>>> import numpy as np
>>> np.set_printoptions(precision=3, suppress=True, linewidth=120)
>>> def tidy(a):
...     return np.round(a, 3) + 0
... 
>>> F = np.load("mat.npy")
>>> print(F)
[[-25 -19 -17  18  25  29  15 -38 -21   5 -11 -20  20 -22  37]
 [-23 -15   5 -10 -19  -9  17  12  -7  13  11   2 -44  12   5]
 [-19  -6 -14  18  19  19  22 -12   2   9  15   6  -6  -2  24]
 [  0   0  -7   8  15  10  -1 -15  -3  -1  -8  -7  22  -9   8]
 [ -6 -10   3 -16   0 -13 -10 -14 -19   9 -36 -30  24  -4  -6]
 [-16   0  -9   4  16  -3  18   0   9  21   6   4  -4  14   4]
 [  9   1  -6  10  15  16 -11 -22  -8 -12 -15 -12  36 -20   9]
 [ 24   7  13  -8 -21  -5 -22  11  -1 -22  -2   3   0  -7 -15]
 [ 22  23   3   4  -1  -7  -4  25  29  -6  24  29  -8  15 -19]
 [ -5   1 -12  14  23  14   7 -16   2   4  -1  -2  20  -6  13]
 [ -2   3 -12  12  26  11   3 -18   2   5  -8  -6  30  -6   9]
 [ 15  10   0  14  -3  15  -2   8  12 -19  25  22 -10  -6   4]
 [-25 -18   6 -14 -20 -12  15   9 -12  15   3  -5 -40  11   4]]
>>> # null space of dimension 11
>>> blk = np.stack([F, 5 * F, F[::-1]])
>>> np.linalg.matrix_rank(blk)
array([4, 4, 4])
>>> print(tidy(np.linalg.norm(blk, axis=(1, 2))))
[ 212.349 1061.744  212.349]
>>> np.linalg.matrix_rank(blk.reshape(3, -1))
np.int64(2)
>>> r = np.linalg.matrix_rank(F)
>>> r
np.int64(4)
>>> ns = np.linalg.svd(F)[2][r:].T
>>> [int(np.linalg.matrix_rank(F[:i])) for i in range(1, len(F) + 1)]
[1, 2, 3, 4, 4, 4, 4, 4, 4, 4, 4, 4, 4]
>>> [int(np.linalg.matrix_rank(np.delete(F, i, axis=0))) for i in range(13)]
[4, 4, 4, 4, 4, 4, 4, 4, 4, 4, 4, 4, 4]
>>> np.allclose(F @ ns, 0)
True
>>> np.linalg.matrix_rank(F.T @ F), np.linalg.matrix_rank(F @ F.T)
(np.int64(4), np.int64(4))
>>> m1 = np.load("case2.npy")
>>> m1
array([[  0,   0,   0,   2,   7,   9],
       [  0,   0,   0,   9,   8,   8],
       [  0,   0,   0,   4,   2,   0],
       [ -6, -21, -27,  -4, -14, -18],
       [-27, -24, -24, -18, -16, -16],
       [-12,  -6,   0,  -8,  -4,   0]])
>>> G = m1.T @ m1
>>> tidy(np.linalg.eigvalsh(G)[::-1])
array([4421.233,  409.894,  224.12 ,   20.778,    5.686,    0.288])
>>> np.trace(G), (m1 ** 2).sum()
(np.int64(5082), np.int64(5082))
>>> print(G)
[[ 909  846  810  606  564  540]
 [ 846 1053 1143  564  702  762]
 [ 810 1143 1305  540  762  870]
 [ 606  564  540  505  470  450]
 [ 564  702  762  470  585  635]
 [ 540  762  870  450  635  725]]
>>> x = np.array([-3, 2, 3, 0, -3, 1])
>>> G @ np.ones(6)
array([4275., 5070., 5430., 3135., 3718., 3982.])
>>> print(np.sign((G @ x).round(6)))
[ 1  1  1 -1  1  1]
>>> rng = np.random.default_rng(487827)
>>> lab = rng.permutation(6)
>>> Y = m1[:, lab] * rng.choice([-1, 1], 6)
>>> print(Y)
[[  0   0  -2   0  -7   9]
 [  0   0  -9   0  -8   8]
 [  0   0  -4   0  -2   0]
 [ 21  -6   4 -27  14 -18]
 [ 24 -27  18 -24  16 -16]
 [  6 -12   8   0   4   0]]
>>> U, _, Vh = np.linalg.svd(m1.T @ Y)
>>> tidy(np.linalg.lstsq(m1, Y)[0])
array([[ 0.,  1.,  0.,  0.,  0.,  0.],
       [-1.,  0.,  0.,  0.,  0.,  0.],
       [ 0.,  0.,  0.,  1.,  0.,  0.],
       [ 0.,  0., -1.,  0.,  0.,  0.],
       [ 0.,  0.,  0.,  0., -1.,  0.],
       [ 0.,  0.,  0.,  0.,  0.,  1.]])
>>> x = np.array([2, 2, 2, 4, 5, 2])
>>> y = m1 @ x
>>> y
array([  61,   92,   26, -230, -334,  -88])
>>> print(tidy(np.linalg.solve(m1, 2 * y)))
[ 4.  4.  4.  8. 10.  4.]
>>> print(tidy(np.linalg.solve(m1.T, m1[0])))
[1. 0. 0. 0. 0. 0.]
>>> print(tidy(np.linalg.solve(m1, m1[:, 5])))
[0. 0. 0. 0. 0. 1.]
>>> tidy(np.linalg.norm(m1, 1)), tidy(np.linalg.norm(m1, np.inf))
(np.float64(51.0), np.float64(125.0))
>>> tidy(np.linalg.norm(m1[2] - m1[3]))
np.float64(43.012)
>>> E = np.load("m.npy")
>>> E
array([[-2.154, -1.279,  1.757,  0.933,  1.836, -0.906,  0.169],
       [-1.279,  2.458, -2.097, -0.027, -1.663,  0.636, -1.357],
       [ 1.757, -2.097, -0.879,  0.278,  3.637, -1.079, -1.246],
       [ 0.933, -0.027,  0.278, -3.254,  0.134, -0.224,  0.537],
       [ 1.836, -1.663,  3.637,  0.134,  0.726, -2.587, -1.623],
       [-0.906,  0.636, -1.079, -0.224, -2.587,  2.45 , -1.367],
       [ 0.169, -1.357, -1.246,  0.537, -1.623, -1.367, -1.346]])
>>> tidy(E.mean(axis=0))
array([ 0.051, -0.476,  0.053, -0.232,  0.066, -0.44 , -0.89 ])
>>> np.linalg.matrix_rank(E)
np.int64(7)
>>> tidy(E.sum(axis=0))
array([ 0.356, -3.329,  0.371, -1.623,  0.46 , -3.077, -6.233])
>>> np.linalg.rank(E)
Traceback (most recent call last):
  File "<python-input-45>", line 1, in <module>
    np.linalg.rank(E)
    ^^^^^^^^^^^^^^
AttributeError: module 'numpy.linalg' has no attribute 'rank'
>>> E[7]
Traceback (most recent call last):
  File "<python-input-46>", line 1, in <module>
    E[7]
    ~^^^
IndexError: index 7 is out of bounds for axis 0 with size 7
>>> np.zeros(7, 7)
Traceback (most recent call last):
  File "<python-input-47>", line 1, in <module>
    np.zeros(7, 7)
    ~~~~~~~~^^^^^^
TypeError: Cannot interpret '7' as a data type
>>> print(tidy(np.linalg.svd(E, compute_uv=False)))
[7.999 4.    3.999 3.999 2.    2.    2.   ]
>>> theta = np.radians(72)
>>> Rm = np.eye(7)
>>> Rm[4, 4] = Rm[5, 5] = np.cos(theta)
>>> Rm[4, 5], Rm[5, 4] = -np.sin(theta), np.sin(theta)
>>> tidy(Rm)
array([[ 1.   ,  0.   ,  0.   ,  0.   ,  0.   ,  0.   ,  0.   ],
       [ 0.   ,  1.   ,  0.   ,  0.   ,  0.   ,  0.   ,  0.   ],
       [ 0.   ,  0.   ,  1.   ,  0.   ,  0.   ,  0.   ,  0.   ],
       [ 0.   ,  0.   ,  0.   ,  1.   ,  0.   ,  0.   ,  0.   ],
       [ 0.   ,  0.   ,  0.   ,  0.   ,  0.309, -0.951,  0.   ],
       [ 0.   ,  0.   ,  0.   ,  0.   ,  0.951,  0.309,  0.   ],
       [ 0.   ,  0.   ,  0.   ,  0.   ,  0.   ,  0.   ,  1.   ]])
>>> Y = E @ Rm.T
>>> print(tidy(np.linalg.det(Rm)), tidy(np.trace(Rm)))
1.0 5.618
>>> tidy(np.abs(Y - E).max(axis=0))
array([0.   , 0.   , 0.   , 0.   , 2.422, 4.205, 0.   ])
